$ python -q
>>> import numpy as np
>>> import numpy.linalg as la
>>> np.set_printoptions(precision=1, suppress=True, linewidth=100, legacy="1.25")
>>> feats = np.loadtxt("block16.csv", delimiter=",")
>>> feats
array([[ 4.,  4.,  4.,  4.,  4.,  4.,  4.,  4.,  4.,  4.,  4.],
       [ 4.,  8.,  8.,  8.,  8.,  8.,  8.,  8.,  8.,  8.,  8.],
       [ 4.,  8., 12., 12., 12., 12., 12., 12., 12., 12., 12.],
       [ 4.,  8., 12., 16., 16., 16., 16., 16., 16., 16., 16.],
       [ 4.,  8., 12., 16., 20., 20., 20., 20., 20., 20., 20.],
       [ 4.,  8., 12., 16., 20., 24., 24., 24., 24., 24., 24.],
       [ 4.,  8., 12., 16., 20., 24., 28., 28., 28., 28., 28.],
       [ 4.,  8., 12., 16., 20., 24., 28., 32., 32., 32., 32.],
       [ 4.,  8., 12., 16., 20., 24., 28., 32., 36., 36., 36.],
       [ 4.,  8., 12., 16., 20., 24., 28., 32., 36., 40., 40.],
       [ 4.,  8., 12., 16., 20., 24., 28., 32., 36., 40., 44.]])
>>> vec = np.ones(11)
>>> for _ in range(4):
...     vec = feats @ vec
...     vec /= la.norm(vec)
...     print(round(vec @ feats @ vec, 1))
... 
214.5
214.7
214.7
214.7
>>> vec
array([0.1, 0.1, 0.2, 0.2, 0.3, 0.3, 0.3, 0.4, 0.4, 0.4, 0.4])
>>> t3 = np.stack([feats, 5 * feats, feats[::-1]])
>>> la.matrix_rank(t3.reshape(3, -1))
2
>>> la.norm(t3, axis=(1, 2))
array([ 216.4, 1081.9,  216.4])
>>> feats @ feats
array([[ 176.,  336.,  480.,  608.,  720.,  816.,  896.,  960., 1008., 1040., 1056.],
       [ 336.,  656.,  944., 1200., 1424., 1616., 1776., 1904., 2000., 2064., 2096.],
       [ 480.,  944., 1376., 1760., 2096., 2384., 2624., 2816., 2960., 3056., 3104.],
       [ 608., 1200., 1760., 2272., 2720., 3104., 3424., 3680., 3872., 4000., 4064.],
       [ 720., 1424., 2096., 2720., 3280., 3760., 4160., 4480., 4720., 4880., 4960.],
       [ 816., 1616., 2384., 3104., 3760., 4336., 4816., 5200., 5488., 5680., 5776.],
       [ 896., 1776., 2624., 3424., 4160., 4816., 5376., 5824., 6160., 6384., 6496.],
       [ 960., 1904., 2816., 3680., 4480., 5200., 5824., 6336., 6720., 6976., 7104.],
       [1008., 2000., 2960., 3872., 4720., 5488., 6160., 6720., 7152., 7440., 7584.],
       [1040., 2064., 3056., 4000., 4880., 5680., 6384., 6976., 7440., 7760., 7920.],
       [1056., 2096., 3104., 4064., 4960., 5776., 6496., 7104., 7584., 7920., 8096.]])
>>> np.sort(np.abs(la.eigvals(feats)))
array([  1. ,   1.1,   1.2,   1.4,   1.7,   2.1,   3. ,   4.7,   8.9,  24.2, 214.7])
>>> np.allclose(feats, feats.T)
True
>>> (feats + feats.T) / 2
array([[ 4.,  4.,  4.,  4.,  4.,  4.,  4.,  4.,  4.,  4.,  4.],
       [ 4.,  8.,  8.,  8.,  8.,  8.,  8.,  8.,  8.,  8.,  8.],
       [ 4.,  8., 12., 12., 12., 12., 12., 12., 12., 12., 12.],
       [ 4.,  8., 12., 16., 16., 16., 16., 16., 16., 16., 16.],
       [ 4.,  8., 12., 16., 20., 20., 20., 20., 20., 20., 20.],
       [ 4.,  8., 12., 16., 20., 24., 24., 24., 24., 24., 24.],
       [ 4.,  8., 12., 16., 20., 24., 28., 28., 28., 28., 28.],
       [ 4.,  8., 12., 16., 20., 24., 28., 32., 32., 32., 32.],
       [ 4.,  8., 12., 16., 20., 24., 28., 32., 36., 36., 36.],
       [ 4.,  8., 12., 16., 20., 24., 28., 32., 36., 40., 40.],
       [ 4.,  8., 12., 16., 20., 24., 28., 32., 36., 40., 44.]])
>>> assert feats == feats.T
Traceback (most recent call last):
  File "<python-input-15>", line 1, in <module>
    assert feats == feats.T
           ^^^^^^^^^^^^^^^^
ValueError: The truth value of an array with more than one element is ambiguous. Use a.any() or a.all()
>>> la.matrix_power(feats, 2)
array([[ 176.,  336.,  480.,  608.,  720.,  816.,  896.,  960., 1008., 1040., 1056.],
       [ 336.,  656.,  944., 1200., 1424., 1616., 1776., 1904., 2000., 2064., 2096.],
       [ 480.,  944., 1376., 1760., 2096., 2384., 2624., 2816., 2960., 3056., 3104.],
       [ 608., 1200., 1760., 2272., 2720., 3104., 3424., 3680., 3872., 4000., 4064.],
       [ 720., 1424., 2096., 2720., 3280., 3760., 4160., 4480., 4720., 4880., 4960.],
       [ 816., 1616., 2384., 3104., 3760., 4336., 4816., 5200., 5488., 5680., 5776.],
       [ 896., 1776., 2624., 3424., 4160., 4816., 5376., 5824., 6160., 6384., 6496.],
       [ 960., 1904., 2816., 3680., 4480., 5200., 5824., 6336., 6720., 6976., 7104.],
       [1008., 2000., 2960., 3872., 4720., 5488., 6160., 6720., 7152., 7440., 7584.],
       [1040., 2064., 3056., 4000., 4880., 5680., 6384., 6976., 7440., 7760., 7920.],
       [1056., 2096., 3104., 4064., 4960., 5776., 6496., 7104., 7584., 7920., 8096.]])
